% ipython --no-banner

In [1]: import numpy as np

In [2]: np.set_printoptions(precision=2, suppress=True, linewidth=200)

In [3]: X = np.load("block10.npy")

In [4]: print(X)
[[ 0.47 -0.29 -0.02 -0.17]
 [ 2.82 -0.19  0.39 -0.94]
 [ 1.01 -0.09  0.16 -0.37]
 [-1.75  0.97  0.32  0.37]
 [-0.23  0.34  0.16  0.01]
 [ 1.74 -0.32  0.35 -0.64]
 [-2.53  0.44 -0.3   0.82]]

In [5]: W = np.array([[-1, -3, -2, 2, 3],
   ...:     [0, 5, 3, 0, -4],
   ...:     [3, -2, -4, 5, -4],
   ...:     [1, -5, 4, -1, 0]])

In [6]: b = np.array([0, -2, 1, 2, -1])

In [7]: act = np.maximum(X @ W + b, 0)

In [8]: print(np.linalg.matrix_rank(act))
5

In [9]: basis = np.array([[0, 3], [-1, 3], [2, -2], [1, -2], [-3, 1]])

In [10]: print((act @ basis).round(6).argmax(axis=1))
[0 0 0 1 0 0 0]

In [11]: vec = np.array([0, 1, 1, 0])

In [12]: rhs = X @ vec

In [13]: print(np.round(np.linalg.solve(X.T @ X, X.T @ rhs), 2) + 0)
[0. 1. 1. 0.]

In [14]: print(rhs)
[-0.31  0.2   0.07  1.29  0.5   0.03  0.14]

In [15]: rng = np.random.default_rng(581)

In [16]: rhs = rhs + 0.05 * rng.normal(size=7)

In [17]: print(rhs)
[-0.28  0.23  0.07  1.25  0.45  0.07  0.15]

In [18]: b, *_ = np.linalg.lstsq(X, rhs)

In [19]: print(b)
[-0.14  0.94  0.83 -0.49]

In [20]: print(np.round(X.T @ (rhs - X @ b), 2) + 0)
[0. 0. 0. 0.]
